$ python3 -q
>>> import numpy as np
>>> import numpy.linalg as la
>>> np.set_printoptions(precision=2, suppress=True, linewidth=120, sign=" ")
>>> K = np.load("case5.npy")
>>> K
array([[-0.27,  0.28, -0.45,  0.07, -0.9 ,  0.88,  0.06, -0.65],
       [ 0.59, -0.84,  0.35,  1.  , -0.52, -0.9 ,  0.94,  0.81],
       [ 0.99,  1.  , -0.99, -0.83, -0.95,  1.  ,  0.98, -0.51],
       [ 0.77,  1.  , -0.83, -0.99,  0.38,  0.97, -0.62, -0.39],
       [-0.99, -1.  ,  0.96,  0.98, -0.45, -1.  , -0.92, -0.16],
       [ 0.27,  0.95, -0.78, -0.94, -0.66,  0.98, -0.24, -0.74],
       [ 0.38, -0.97,  0.35,  1.  , -0.63, -0.79,  0.96,  0.64],
       [ 0.81,  1.  , -0.94, -0.99, -0.54,  1.  , -0.81, -0.65],
       [-0.99,  0.96, -0.33, -0.84, -0.99,  0.95, -1.  , -0.98],
       [ 0.81, -0.95,  0.41,  0.98,  0.65, -0.92,  0.98,  0.88],
       [ 0.2 , -1.  ,  0.21,  0.99, -0.8 , -0.05,  0.99,  0.18],
       [-0.54,  0.99, -0.91, -1.  , -0.6 ,  1.  , -0.97, -0.98],
       [-1.  ,  1.  , -0.66, -1.  , -1.  ,  0.99, -1.  , -1.  ],
       [-0.72,  0.91, -0.68, -0.99, -0.77,  0.99, -0.92, -0.95],
       [ 0.99, -1.  ,  0.64,  1.  ,  0.39, -0.99,  1.  ,  0.99],
       [ 0.25, -1.  ,  0.93,  0.99,  0.97, -1.  ,  0.99,  0.93],
       [ 0.95, -1.  ,  0.74,  1.  ,  0.33, -0.99,  1.  ,  0.99],
       [ 0.35,  0.72, -0.52, -0.56, -0.4 ,  0.84,  0.2 , -0.35],
       [ 0.61,  0.82, -0.7 , -0.86, -0.18,  0.95,  0.44, -0.42],
       [-0.6 , -0.06,  0.2 , -0.98,  0.81,  0.18, -0.87, -0.48],
       [-0.39,  0.62,  0.87, -0.72,  1.  , -1.  , -0.98,  0.87],
       [ 0.97, -0.98,  0.55,  1.  ,  0.91, -0.99,  1.  ,  0.99],
       [ 0.14,  1.  , -0.93, -1.  ,  0.8 ,  1.  , -0.97, -0.96],
       [ 1.  ,  1.  , -0.9 ,  0.63, -0.17,  0.79,  0.96,  0.86],
       [-0.17, -1.  ,  0.92,  1.  ,  0.27, -1.  ,  0.86,  0.95],
       [ 0.6 , -0.43, -0.53, -0.72,  0.15,  0.91,  0.83, -0.3 ],
       [ 0.86,  0.99, -0.49, -0.73,  0.75,  0.07, -0.16,  0.6 ],
       [-0.45, -1.  ,  0.97,  0.92,  0.99, -1.  , -0.17,  0.95],
       [-0.84, -0.85,  0.54,  0.89, -0.79, -0.7 , -0.53, -0.26],
       [-0.7 ,  1.  , -0.83, -1.  , -0.79,  1.  , -0.99, -0.96],
       [ 0.98, -1.  ,  0.9 ,  1.  ,  0.93, -1.  ,  1.  ,  1.  ],
       [ 0.24, -1.  ,  0.9 ,  1.  ,  0.69, -1.  ,  0.91,  0.96],
       [-0.41,  0.98, -0.91, -0.99, -0.96,  1.  , -0.77, -0.98],
       [ 0.22,  0.14,  0.2 ,  0.64,  0.19, -0.68,  0.13,  0.47],
       [ 0.99,  0.34, -0.77,  0.8 ,  0.43,  0.77,  1.  ,  0.84],
       [-0.8 ,  1.  , -0.42, -0.98, -0.64,  0.85, -0.99, -0.84],
       [ 0.24,  0.96, -0.63, -0.42, -0.78,  0.89, -0.24, -0.45]])
>>> x0 = np.array([2, 1, 0, 0, 2, 1, 2, -1])
>>> rhs = K @ x0
>>> np.round(la.pinv(K) @ K, 2) + 0
array([[ 1.,  0.,  0.,  0.,  0.,  0.,  0.,  0.],
       [ 0.,  1.,  0.,  0.,  0.,  0.,  0.,  0.],
       [ 0.,  0.,  1.,  0.,  0.,  0.,  0.,  0.],
       [ 0.,  0.,  0.,  1.,  0.,  0.,  0.,  0.],
       [ 0.,  0.,  0.,  0.,  1.,  0.,  0.,  0.],
       [ 0.,  0.,  0.,  0.,  0.,  1.,  0.,  0.],
       [ 0.,  0.,  0.,  0.,  0.,  0.,  1.,  0.],
       [ 0.,  0.,  0.,  0.,  0.,  0.,  0.,  1.]])
>>> print(np.round(la.solve(K.T @ K, K.T @ rhs), 2) + 0)
[ 2.  1.  0.  0.  2.  1.  2. -1.]
>>> np.round(la.lstsq(K, rhs)[0], 2) + 0
array([ 2.,  1.,  0.,  0.,  2.,  1.,  2., -1.])
>>> rng = np.random.default_rng(50)
>>> rhs = rhs + 0.3 * rng.normal(size=37)
>>> rhs
array([-0.26, -0.67,  4.75,  3.  , -6.06,  1.35, -0.82,  1.8 , -3.  ,  2.18, -0.85, -1.3 , -3.17, -1.97,  0.97,  1.02,
        1.49,  2.29,  3.87, -1.05, -2.17,  2.67,  1.98,  4.27, -1.26,  3.74,  3.46, -2.55, -5.48, -1.9 ,  2.95,  0.8 ,
       -1.  ,  0.67,  5.05, -2.41,  0.84])
>>> c, *_ = la.lstsq(K, rhs)
>>> np.round(K.T @ (rhs - K @ c), 2) + 0
array([ 0.,  0.,  0.,  0.,  0.,  0.,  0.,  0.])
>>> c.round()
array([ 2.,  1., -0.,  0.,  2.,  1.,  2., -1.])
>>> c
array([ 1.99,  1.27, -0.11,  0.09,  1.82,  0.55,  2.09, -1.23])
>>> print(round(float(la.norm(rhs - K @ c)), 2))
1.6
>>> E = np.load("data.npy")
>>> print(E)
[[-0.71  0.16 -0.68 -0.04]
 [ 0.67 -0.15 -0.72 -0.07]
 [ 0.08  0.44  0.07 -0.89]
 [ 0.21  0.87 -0.04  0.45]]
>>> # columns are unit length and at right angles
>>> r0 = np.array([4, 3])
>>> np.round(np.cross(E[1, :3], E[0, :3]), 2) + 0
array([ 0.22,  0.97,  0.  ])
>>> arr = np.loadtxt("out9.csv", delimiter=",")
>>> arr
array([[ 0.,  0.,  0.,  1.,  0.,  0.,  1.],
       [ 0.,  0.,  0.,  0.,  1.,  1.,  0.],
       [ 0.,  0.,  0.,  0.,  1.,  1.,  0.],
       [ 1.,  0.,  0.,  0.,  0.,  0.,  0.],
       [ 0.,  1.,  1.,  0.,  0.,  1.,  0.],
       [ 0.,  1.,  1.,  0.,  1.,  0.,  0.],
       [ 1.,  0.,  0.,  0.,  0.,  0.,  0.]])
>>> # symmetric
>>> la.matrix_rank(arr, rtol=0.1)
np.int64(5)
>>> la.cond(arr) > 100
np.True_
>>> round(float(la.norm(arr, 2) / la.norm(arr)), 2)
0.68
>>> J = np.load("mat.npy")
>>> print(J)
[[ 21   1   2   3   0   2]
 [  1 -28   0   1   0   1]
 [  1   0 -30   3   2   1]
 [  1   0   3 -27   0   2]
 [  0   0   1   1  11   0]
 [  2   1   2   0   3 -27]]
>>> r0 = np.array([7, 2])
>>> np.array([np.convolve(row, r0, "same") for row in J])
array([[ 147,   49,   16,   25,    6,   14],
       [   7, -194,  -56,    7,    2,    7],
       [   7,    2, -210,  -39,   20,   11],
       [   7,    2,   21, -183,  -54,   14],
       [   0,    0,    7,    9,   79,   22],
       [  14,   11,   16,    4,   21, -183]])
>>> out = la.inv(J)
>>> print(round(float(la.cond(J)), 2))
2.92
>>> print(np.allclose(out, J.T))
False
>>> round(la.slogdet(J)[0], 2)
np.float64(1.0)
>>> labels = rng.permutation(6)
>>> labels
array([ 1,  5,  2,  0,  4,  3])
>>> out = J[labels][:, labels]
>>> np.trace(out)
np.int64(-80)
>>> out
array([[-28,   1,   0,   1,   0,   1],
       [  1, -27,   2,   2,   3,   0],
       [  0,   1, -30,   1,   2,   3],
       [  1,   2,   2,  21,   0,   3],
       [  0,   0,   1,   0,  11,   1],
       [  0,   2,   3,   1,   0, -27]])
>>> print(np.allclose(out, J))
False
>>> np.sort(np.abs(la.eigvals(out)))
array([ 11.06,  21.22,  24.45,  27.5 ,  28.54,  31.79])
>>> blk = np.stack([J, -3 * J, J[::-1]])
>>> la.norm(blk, axis=(1, 2))
array([  61.43,  184.3 ,   61.43])
>>> print((blk @ J.T).shape)
(3, 6, 6)
>>> np.einsum("bij,cij->bc", blk, blk)
array([[  3774, -11322,   -348],
       [-11322,  33966,   1044],
       [  -348,   1044,   3774]])
>>> blk.shape
(3, 6, 6)
>>> x0 = np.array([2, 2, 0, -3, 2, 2])
>>> J @ np.eye(6)[0]
array([ 21.,   1.,   1.,   1.,   0.,   2.])
>>> (J @ x0).argmax()
np.int64(3)
>>> feats = np.array([[2.99, -1.98, -3.05, -3.06, 3.01, 3.02, -3.0],
...     [-15.03, -1.0, 15.02, 9.0, -3.01, -11.92, 11.92],
...     [12.02, -41.01, -12.05, -30.05, 47.91, 20.94, -20.99],
...     [-29.02, 0.99, 29.02, 19.06, -8.99, -24.01, 24.05]])
>>> np.argsort(-la.norm(feats, axis=0).round(6), kind="stable")[:3]
array([ 4,  1,  3])
>>> [round(float(x), 2) for x in la.svd(feats, compute_uv=False)[:3]]
[91.11, 43.8, 0.11]
>>> round(float(la.norm(feats, 2) / la.norm(feats)), 2)
0.9
>>> def softmax(z):
...     e = np.exp(z - z.max(axis=-1, keepdims=True))
...     return e / e.sum(axis=-1, keepdims=True)
... 
>>> np.round(softmax(10 * feats[0]), 2) + 0
array([ 0.28,  0.  ,  0.  ,  0.  ,  0.34,  0.38,  0.  ])
>>> scores = feats @ feats.T / np.sqrt(7)
>>> np.round(softmax(scores), 2) + 0
array([[ 0.,  0.,  1.,  0.],
       [ 0.,  0.,  0.,  1.],
       [ 0.,  0.,  1.,  0.],
       [ 0.,  0.,  0.,  1.]])
>>> np.round(softmax(scores + np.triu(np.full(scores.shape, -np.inf), 1)), 2) + 0
array([[ 1.,  0.,  0.,  0.],
       [ 0.,  1.,  0.,  0.],
       [ 0.,  0.,  1.,  0.],
       [ 0.,  0.,  0.,  1.]])
